% ipython --no-banner

In [1]: import numpy as np

In [2]: import numpy.linalg as la

In [3]: np.set_printoptions(precision=2, suppress=True, linewidth=200)

In [4]: X = np.load("w.npy")

In [5]: X
Out[5]: 
array([[-0.58,  0.11,  0.8 ,  0.14, -0.88,  0.7 , -0.96, -0.3 , -0.85, -0.94, -0.5 , -0.99, -0.8 , -1.  , -0.98],
       [-0.36, -0.94,  0.94, -0.96,  0.76, -0.4 , -0.98, -0.84, -0.57,  0.81, -0.99,  0.78,  0.01, -0.55, -0.8 ],
       [ 0.84,  0.61, -0.54,  0.5 ,  0.88, -0.93,  0.7 , -0.51, -0.05,  0.22,  0.35,  0.89,  0.58,  0.94,  0.93],
       [ 0.79,  0.29, -0.27, -1.  ,  0.99, -1.  , -1.  , -0.29,  1.  ,  1.  , -0.99,  1.  ,  0.49, -1.  , -1.  ],
       [-0.99, -0.99,  1.  , -0.96, -0.97,  1.  , -1.  , -0.54, -0.96, -0.64, -1.  , -1.  , -0.94, -1.  , -1.  ],
       [-0.81, -0.98,  0.83, -0.99,  0.54,  0.08, -0.94, -0.12,  0.76,  0.98, -0.99,  0.89,  0.12, -0.62, -0.94],
       [-0.99, -0.94,  0.95,  0.75, -1.  ,  1.  , -0.43,  0.32, -0.99, -0.96, -0.24, -1.  , -0.89, -0.62, -0.35],
       [ 0.98,  0.99, -1.  , -0.78,  0.99, -1.  ,  0.82,  0.82,  1.  ,  0.97,  0.93,  1.  ,  0.86, -0.48, -0.65],
       [-0.13, -0.53,  0.76,  0.49, -0.12,  0.83, -0.34, -0.71, -0.95, -0.61, -0.59, -0.49, -0.19,  0.62,  0.69],
       [-0.21, -0.06,  0.9 ,  0.05, -0.53,  0.23, -0.98, -0.79, -0.95, -0.91, -0.83, -0.94, -0.7 , -0.99, -0.94]])

In [6]: C2 = X.T @ X

In [7]: la.svd(X, compute_uv=False) ** 2
Out[7]: array([51.98, 26.32,  7.57,  4.64,  1.29,  1.04,  0.31,  0.28,  0.08,  0.05])

In [8]: print(np.round(la.eigvalsh(C2)[::-1], 2) + 0)
[51.98 26.32  7.57  4.64  1.29  1.04  0.31  0.28  0.08  0.05  0.    0.    0.    0.    0.  ]

In [9]: round(float(np.trace(C2)), 2), np.round((X ** 2).sum(), 2)
Out[9]: (93.56, np.float64(93.56))

In [10]: la.matrix_rank(C2)
Out[10]: np.int64(10)

In [11]: np.allclose(C2, C2.T)
Out[11]: True

In [12]: (X @ X.T).shape
Out[12]: (10, 10)

In [13]: other = X / np.sqrt((X ** 2).mean(axis=1, keepdims=True))

In [14]: print(la.matrix_rank(other) == la.matrix_rank(X))
True

In [15]: print(la.norm(other, axis=1))
[3.87 3.87 3.87 3.87 3.87 3.87 3.87 3.87 3.87 3.87]

In [16]: la.matrix_rank(X - X.mean(axis=1, keepdims=True))
Out[16]: np.int64(10)

In [17]: w1 = np.array([[0, 1, 0, 0],
    ...:     [2, 1, 0, 2],
    ...:     [1, 0, 2, 1],
    ...:     [1, 2, 0, 0],
    ...:     [2, 2, 0, 0],
    ...:     [0, 0, 0, 1],
    ...:     [1, 1, 2, 2],
    ...:     [1, 2, 2, 1],
    ...:     [2, 0, 2, 1],
    ...:     [2, 0, 2, 1],
    ...:     [2, 2, 1, 0],
    ...:     [0, 2, 2, 1],
    ...:     [0, 1, 2, 2],
    ...:     [0, 1, 1, 0],
    ...:     [0, 2, 2, 1]])

In [18]: beta = np.array([-1, 0, 1, 2])

In [19]: act = np.maximum(X @ w1 + beta, 0)

In [20]: act
Out[20]: 
array([[0.  , 0.  , 0.  , 0.  ],
       [0.  , 0.  , 0.  , 0.  ],
       [3.17, 9.75, 6.73, 5.79],
       [1.02, 0.  , 0.87, 2.  ],
       [0.  , 0.  , 0.  , 0.  ],
       [0.  , 0.  , 2.55, 0.88],
       [0.  , 0.  , 0.  , 0.  ],
       [8.62, 7.79, 9.09, 8.48],
       [0.  , 0.  , 0.  , 0.  ],
       [0.  , 0.  , 0.  , 0.  ]])

In [21]: (act > 0).mean(axis=0)
Out[21]: array([0.3, 0.2, 0.4, 0.4])

In [22]: la.matrix_rank(act)
Out[22]: np.int64(4)

In [23]: basis = np.array([[-1, -5, 5], [-3, 1, 2], [5, -2, 4], [-2, -3, -2]])

In [24]: w1 @ basis
Out[24]: 
array([[ -3,   1,   2],
       [ -9, -15,   8],
       [  7, -12,  11],
       [ -7,  -3,   9],
       [ -8,  -8,  14],
       [ -2,  -3,  -2],
       [  2, -14,  11],
       [  1, -10,  15],
       [  6, -17,  16],
       [  6, -17,  16],
       [ -3, -10,  18],
       [  2,  -5,  10],
       [  3,  -9,   6],
       [  2,  -1,   6],
       [  2,  -5,  10]])

In [25]: print((act @ basis).round(6).argmax(axis=1))
[0 0 2 2 0 0 0 2 0 0]

In [26]: M = np.loadtxt("arr.csv", delimiter=",")

In [27]: M
Out[27]: 
array([[0.25, 0.25, 0.25, 0.25, 0.  , 0.  ],
       [0.  , 0.5 , 0.  , 0.5 , 0.  , 0.  ],
       [0.  , 0.  , 0.5 , 0.25, 0.25, 0.  ],
       [0.  , 0.  , 0.33, 0.67, 0.  , 0.  ],
       [0.  , 0.  , 0.  , 0.  , 0.5 , 0.5 ],
       [0.  , 0.  , 0.33, 0.  , 0.33, 0.33]])

In [28]: x = np.array([1, 2, -1, 2, 1, 2])

In [29]: y = M @ x

In [30]: beta, lr = np.zeros(6), 1 / la.norm(M, 2) ** 2

In [31]: for i in range(25):
    ...:     beta -= lr * M.T @ (M @ beta - y)
    ...:     if i % 5 == 0: print(i, round(la.norm(M @ beta - y), 2))
    ...: 
0 1.29
5 0.38
10 0.17
15 0.13
20 0.11

In [32]: np.round(la.cond(M), 2)
Out[32]: np.float64(11.71)

In [33]: print(beta)
[ 0.58  2.19 -0.89  1.89  1.07  1.88]

In [34]: q, R = la.qr(M)

In [35]: abs(R[0, 0]), round(float(la.norm(M[:, 0])), 2)
Out[35]: (np.float64(0.25), 0.25)

In [36]: q.shape, R.shape
Out[36]: ((6, 6), (6, 6))

In [37]: np.abs(np.diag(R))
Out[37]: array([0.25, 0.5 , 0.69, 0.5 , 0.51, 0.16])

In [38]: np.allclose(R.T @ R, M.T @ M)
Out[38]: True

In [39]: R
Out[39]: 
array([[ 0.25,  0.25,  0.25,  0.25,  0.  ,  0.  ],
       [ 0.  ,  0.5 ,  0.  ,  0.5 ,  0.  ,  0.  ],
       [ 0.  ,  0.  , -0.69, -0.51, -0.34, -0.16],
       [ 0.  ,  0.  ,  0.  , -0.5 ,  0.22,  0.16],
       [ 0.  ,  0.  ,  0.  ,  0.  , -0.51, -0.53],
       [ 0.  ,  0.  ,  0.  ,  0.  ,  0.  ,  0.16]])

In [40]: print(np.round(q @ R, 2) + 0)
[[0.25 0.25 0.25 0.25 0.   0.  ]
 [0.   0.5  0.   0.5  0.   0.  ]
 [0.   0.   0.5  0.25 0.25 0.  ]
 [0.   0.   0.33 0.67 0.   0.  ]
 [0.   0.   0.   0.   0.5  0.5 ]
 [0.   0.   0.33 0.   0.33 0.33]]

In [41]: q
Out[41]: 
array([[ 1.  ,  0.  ,  0.  ,  0.  ,  0.  ,  0.  ],
       [-0.  ,  1.  ,  0.  ,  0.  ,  0.  ,  0.  ],
       [-0.  , -0.  , -0.73,  0.23,  0.1 , -0.64],
       [-0.  , -0.  , -0.49, -0.84, -0.04,  0.24],
       [-0.  , -0.  , -0.  ,  0.  , -0.99, -0.16],
       [-0.  , -0.  , -0.49,  0.49, -0.12,  0.72]])

In [42]: F = np.load("data.npy")

In [43]: F
Out[43]: 
array([[0., 0., 0., 0., 0., 0., 0., 0., 0., 0., 0., 0., 0., 1.],
       [0., 0., 0., 0., 0., 0., 0., 0., 0., 0., 0., 0., 2., 2.],
       [0., 0., 0., 0., 0., 0., 0., 0., 0., 0., 0., 0., 1., 1.],
       [0., 0., 0., 0., 0., 0., 0., 0., 0., 0., 0., 0., 2., 2.],
       [0., 0., 0., 0., 0., 0., 0., 0., 0., 0., 0., 0., 0., 2.],
       [0., 0., 0., 0., 0., 0., 0., 0., 0., 0., 0., 0., 2., 0.],
       [0., 0., 0., 0., 0., 0., 0., 0., 0., 0., 0., 0., 0., 2.],
       [0., 0., 0., 0., 0., 0., 0., 0., 0., 0., 0., 0., 1., 2.],
       [0., 0., 0., 0., 0., 0., 0., 0., 0., 0., 0., 0., 1., 0.],
       [0., 0., 0., 0., 0., 0., 0., 0., 0., 0., 0., 0., 2., 2.],
       [0., 0., 0., 0., 0., 0., 0., 0., 0., 0., 0., 0., 0., 1.],
       [0., 0., 0., 0., 0., 0., 0., 0., 0., 0., 0., 0., 2., 0.],
       [0., 2., 1., 2., 0., 2., 0., 1., 1., 2., 0., 2., 0., 0.],
       [1., 2., 1., 2., 2., 0., 2., 2., 0., 2., 1., 0., 0., 0.]])

In [44]: left, sig, Vt = la.svd(F)

In [45]: np.argmax(sig[:-1] / (sig[1:] + 1e-6)) + 1
Out[45]: np.int64(4)

In [46]: other = left[:, :4] @ np.diag(sig[:4]) @ Vt[:4]

In [47]: np.round(np.abs(F - other).max(), 2)
Out[47]: np.float64(0.0)

In [48]: np.allclose(F, F.T)
Out[48]: True

In [49]: print(np.round(np.abs(la.eigvals(F)).max(), 2))
6.34

In [50]: np.allclose(F @ F.T, F.T @ F)
Out[50]: True

In [51]: np.trace(F)
Out[51]: np.float64(0.0)

In [52]: rng = np.random.default_rng(1037)

In [53]: labels = rng.permutation(14)

In [54]: labels
Out[54]: array([10, 13, 12, 11,  0,  9,  3,  6,  1,  7,  4,  8,  5,  2])

In [55]: other = F[labels][:, labels]

In [56]: np.trace(other)
Out[56]: np.float64(0.0)

In [57]: np.allclose(other, F)
Out[57]: False

In [58]: np.round(np.sort(np.abs(la.eigvals(other))), 2) + 0
Out[58]: array([0.  , 0.  , 0.  , 0.  , 0.  , 0.  , 0.  , 0.  , 0.  , 0.  , 3.14, 3.14, 6.34, 6.34])

In [59]: print(np.round(la.svd(F, compute_uv=False), 2) + 0)
[6.34 6.34 3.14 3.14 0.   0.   0.   0.   0.   0.   0.   0.   0.   0.  ]

In [60]: print(round(float(la.norm(F)), 2))
10.0

In [61]: print(F.shape)
(14, 14)
